$ ipython --no-banner

In [1]: import numpy as np

In [2]: np.set_printoptions(precision=2, suppress=True, linewidth=140)

In [3]: other = np.array([[-1, 2, 2, -1, 1], [2, 1, 1, -2, 0]])

In [4]: M = other.T @ other

In [5]: M
Out[5]: 
array([[ 5,  0,  0, -3, -1],
       [ 0,  5,  5, -4,  2],
       [ 0,  5,  5, -4,  2],
       [-3, -4, -4,  5, -1],
       [-1,  2,  2, -1,  1]])

In [6]: # rows 1 and 2 are equal

In [7]: hat = np.triu(np.array([[1, 1, 3, 1, 3],
   ...:     [0, 2, 0, 1, 0],
   ...:     [1, 2, 2, 3, 0],
   ...:     [3, 2, 1, 1, 3],
   ...:     [2, 1, 3, 2, 2]]), 1) + np.eye(5)

In [8]: other = hat @ M @ np.linalg.inv(hat)

In [9]: hat @ M - M @ hat
Out[9]: 
array([[ -6.,  17.,   7., -19.,   4.],
       [ -3.,  -4.,  -4., -15.,  11.],
       [ -9., -12., -12.,  -5.,   9.],
       [ -3.,   9.,  15.,  16.,  -3.],
       [  0.,   1.,   3.,  -7.,   6.]])

In [10]: round(float(np.linalg.det(other)), 2)
Out[10]: -0.0

In [11]: np.linalg.matrix_rank(other)
Out[11]: np.int64(2)

In [12]: def softmax(z):
    ...:     e = np.exp(z - z.max(axis=-1, keepdims=True))
    ...:     return e / e.sum(axis=-1, keepdims=True)
    ...: 

In [13]: softmax(M).sum(axis=1)
Out[13]: array([1., 1., 1., 1., 1.])

In [14]: att = M @ M.T / np.sqrt(5)

In [15]: softmax(att).round(6).argmax(axis=1)
Out[15]: array([0, 1, 1, 3, 1])

In [16]: softmax(att)[3] @ M
Out[16]: array([-3., -4., -4.,  5., -1.])

In [17]: rng = np.random.default_rng(914806)

In [18]: other = M + rng.integers(-2, 3, (5, 2)) @ rng.integers(-2, 3, (2, 5))

In [19]: other
Out[19]: 
array([[ 3, -1, -4, -1,  1],
       [ 0,  5,  4, -3,  3],
       [-2,  4,  4, -5,  1],
       [-1, -3, -2,  5, -1],
       [-1,  2,  4, -3, -1]])

In [20]: np.linalg.matrix_rank(other - M, tol=1e-8)
Out[20]: np.int64(2)

In [21]: np.abs(other - M).sum(axis=1)
Out[21]: array([11,  3,  6,  5,  6])

In [22]: J = np.loadtxt("test12.csv", delimiter=",")

In [23]: J
Out[23]: 
array([[ 44.54, -30.69, -41.6 ,   9.08,  -1.64,  -2.07],
       [ 45.04, -33.06, -42.48,   6.04,  -2.65,   0.37],
       [ -3.32,  -1.37, -30.28,  -7.96,  23.97,  -2.6 ],
       [ 46.94, -32.37, -40.99,   7.52,  -0.68,  -0.36],
       [ 45.6 , -31.97, -43.15,   8.03,  -3.78,   0.06],
       [ 45.71, -30.51, -42.74,   8.11,  -1.92,   0.86],
       [ 47.99, -32.56, -44.05,   8.72,  -2.06,   0.07],
       [ -4.16,  -0.01, -29.52,  -7.01,  21.91,  -3.28],
       [ 45.93, -32.01, -42.7 ,   7.42,  -3.43,  -0.46],
       [ 44.26, -34.61, -40.86,   8.98,  -0.23,  -0.16],
       [ 46.02, -32.  , -42.63,   8.81,  -2.4 ,   1.72],
       [ 46.23, -33.44, -44.7 ,  10.25,  -3.58,   0.5 ],
       [ 45.94, -30.94, -39.31,   6.83,  -3.63,   0.42],
       [ -3.7 ,   1.2 , -30.57,  -8.17,  21.44,  -1.69],
       [ -3.21,  -0.12, -29.36,  -9.42,  22.47,  -2.9 ]])

In [24]: evals, V = np.linalg.eigh(M)

In [25]: x = np.array([-5, -1, -1, 5, -4])

In [26]: x @ M @ x
Out[26]: np.int64(548)

In [27]: (np.sign(V[:, -1].round(6)) == np.sign(V[0, -1].round(6))).astype(int)
Out[27]: array([1, 1, 1, 0, 1])

In [28]: np.round(V * np.maximum(evals, 0) @ V.T, 2) + 0
Out[28]: 
array([[ 5.,  0.,  0., -3., -1.],
       [ 0.,  5.,  5., -4.,  2.],
       [ 0.,  5.,  5., -4.,  2.],
       [-3., -4., -4.,  5., -1.],
       [-1.,  2.,  2., -1.,  1.]])

In [29]: G = J.T @ J

In [30]: np.linalg.eigvalsh(G)[::-1]
Out[30]: array([55861.32,  5097.39,    27.39,    19.55,    11.28,     8.43])

In [31]: np.linalg.matrix_rank(G)
Out[31]: np.int64(6)

In [32]: np.round(np.trace(G), 2), np.round((J ** 2).sum(), 2)
Out[32]: (np.float64(61025.36), np.float64(61025.36))

In [33]: Uu, sig, vt = np.linalg.svd(J)

In [34]: np.argmax(sig[:-1] / (sig[1:] + 1e-6)) + 1
Out[34]: np.int64(2)

In [35]: other = Uu[:, :2] @ np.diag(sig[:2]) @ vt[:2]

In [36]: round(np.abs(J - other).max(), 2)
Out[36]: np.float64(2.84)

In [37]: np.linalg.matrix_rank(other)
Out[37]: np.int64(2)

In [38]: O, V = np.linalg.qr(J[:, :1])[0], np.linalg.qr(J[:, 1:])[0]

In [39]: sig = np.linalg.svd(O.T @ V, compute_uv=False)

In [40]: round(float(np.linalg.norm(O @ O.T - V @ V.T, 2)), 2)
Out[40]: 1.0

In [41]: sig
Out[41]: array([1.])

In [42]: (sig > 0.9).sum()
Out[42]: np.int64(1)

In [43]: np.degrees(np.arccos(sig.clip(0, 1)))
Out[43]: array([2.01])

In [44]: mat = np.cumsum(np.array([[1, -3, 0, 4, -3, 3],
    ...:     [-5, -3, 5, 0, -4, -5],
    ...:     [3, 5, -1, 5, 5, -3],
    ...:     [4, 3, 4, 5, 5, 4],
    ...:     [2, -4, -5, -2, -1, 1],
    ...:     [3, 4, 3, -1, -5, 4],
    ...:     [4, 1, -5, -4, 5, -3],
    ...:     [-2, 5, 1, 0, -4, 0],
    ...:     [-3, 0, 0, 3, 3, 1],
    ...:     [-5, 5, -5, -2, 2, 3],
    ...:     [1, 1, -2, 2, -3, 5]]), axis=0)

In [45]: mat
Out[45]: 
array([[ 1, -3,  0,  4, -3,  3],
       [-4, -6,  5,  4, -7, -2],
       [-1, -1,  4,  9, -2, -5],
       [ 3,  2,  8, 14,  3, -1],
       [ 5, -2,  3, 12,  2,  0],
       [ 8,  2,  6, 11, -3,  4],
       [12,  3,  1,  7,  2,  1],
       [10,  8,  2,  7, -2,  1],
       [ 7,  8,  2, 10,  1,  2],
       [ 2, 13, -3,  8,  3,  5],
       [ 3, 14, -5, 10,  0, 10]])

In [46]: [round(float(x), 2) for x in np.linalg.svd(J, compute_uv=False)[:3]]
Out[46]: [236.35, 71.4, 5.23]

In [47]: np.argsort(-np.linalg.norm(J, axis=0).round(6), kind="stable")[:3]
Out[47]: array([2, 0, 1])

In [48]: np.linalg.cond(J) > 100
Out[48]: np.False_

In [49]: round(np.log10(np.linalg.cond(J)))
Out[49]: 2

In [50]: np.linalg.matrix_rank(J, rtol=0.1)
Out[50]: np.int64(2)

In [51]: np.abs(np.linalg.svd(J)[2][-1])
Out[51]: array([0.22, 0.21, 0.12, 0.27, 0.38, 0.82])
